% python3 -q
>>> import numpy as np
>>> import numpy.linalg as la
>>> np.set_printoptions(suppress=True, linewidth=140)
>>> X = np.loadtxt("data.csv", delimiter=",")
>>> X
array([[5., 0., 4., 0.],
       [0., 5., 0., 4.],
       [4., 0., 5., 0.],
       [0., 4., 0., 5.]])
>>> x0 = np.array([5, -4, 4, -9])
>>> rhs = X @ x0
>>> rhs
array([ 41., -56.,  40., -61.])
>>> np.round(la.solve(X, 4 * rhs), 1)
array([ 20., -16.,  16., -36.])
>>> np.round(la.solve(X, rhs + X[:, 0]), 1)
array([ 6., -4.,  4., -9.])
>>> print(np.round(la.eigvals(X), 1))
[9. 1. 9. 1.]
>>> print(np.round(la.det(X.T), 1))
81.0
>>> np.einsum("ii->", X)
np.float64(20.0)
>>> np.einsum("ij,ji->", X, X)
np.float64(164.0)
>>> Q, r_ = la.qr(X)
>>> np.round(Q.T @ Q, 1) + 0
array([[1., 0., 0., 0.],
       [0., 1., 0., 0.],
       [0., 0., 1., 0.],
       [0., 0., 0., 1.]])
>>> Q.round(1)
array([[-0.8,  0. , -0.6,  0. ],
       [-0. , -0.8,  0. , -0.6],
       [-0.6, -0. ,  0.8,  0. ],
       [-0. , -0.6, -0. ,  0.8]])
>>> Q.shape, r_.shape
((4, 4), (4, 4))
>>> vals, vecs = la.eigh(Q)
>>> x0 = np.array([1, 3, 0, 0])
>>> np.round(vecs * np.maximum(vals, 0) @ vecs.T, 1)
array([[ 0.1,  0. , -0.3,  0. ],
       [ 0. ,  0.1,  0. , -0.3],
       [-0.3,  0. ,  0.9,  0. ],
       [ 0. , -0.3,  0. ,  0.9]])
>>> np.round(x0 @ Q @ x0, 1)
np.float64(-7.8)
>>> J = np.loadtxt("a.csv", delimiter=",")
>>> J
array([[ 25.,   0.,   4.,   5.,  -4.],
       [  5.,   0.,  -3.,   1.,  -2.],
       [-25.,  -4.,  -4.,  -5.,  -4.]])
>>> # column 0 dominates
>>> out = np.array([[0, 3, 4], [2, 2, 4]])
>>> basis = np.kron(out, J)
>>> print(la.matrix_rank(basis))
6
>>> basis
array([[   0.,    0.,    0.,    0.,   -0.,   75.,    0.,   12.,   15.,  -12.,  100.,    0.,   16.,   20.,  -16.],
       [   0.,    0.,   -0.,    0.,   -0.,   15.,    0.,   -9.,    3.,   -6.,   20.,    0.,  -12.,    4.,   -8.],
       [  -0.,   -0.,   -0.,   -0.,   -0.,  -75.,  -12.,  -12.,  -15.,  -12., -100.,  -16.,  -16.,  -20.,  -16.],
       [  50.,    0.,    8.,   10.,   -8.,   50.,    0.,    8.,   10.,   -8.,  100.,    0.,   16.,   20.,  -16.],
       [  10.,    0.,   -6.,    2.,   -4.,   10.,    0.,   -6.,    2.,   -4.,   20.,    0.,  -12.,    4.,   -8.],
       [ -50.,   -8.,   -8.,  -10.,   -8.,  -50.,   -8.,   -8.,  -10.,   -8., -100.,  -16.,  -16.,  -20.,  -16.]])
>>> basis.shape
(6, 15)
>>> round(float(la.norm(basis, 2)), 1), np.round(la.norm(out, 2) * la.norm(J, 2), 1)
(251.6, np.float64(251.6))
>>> arr = np.load("sample3.npy")
>>> print(arr)
[[-9 -9  6 -2 -3]
 [-3 -9 -9  6 -2]
 [-2 -3 -9 -9  6]
 [ 6 -2 -3 -9 -9]
 [-9  6 -2 -3 -9]]
>>> Q, vecs = la.qr(arr[:, :2])[0], la.qr(arr[:, 2:])[0]
>>> sig = la.svd(Q.T @ vecs, compute_uv=False)
>>> sig.round(1)
array([0.3, 0.2])
>>> (sig > 0.9).sum()
np.int64(0)
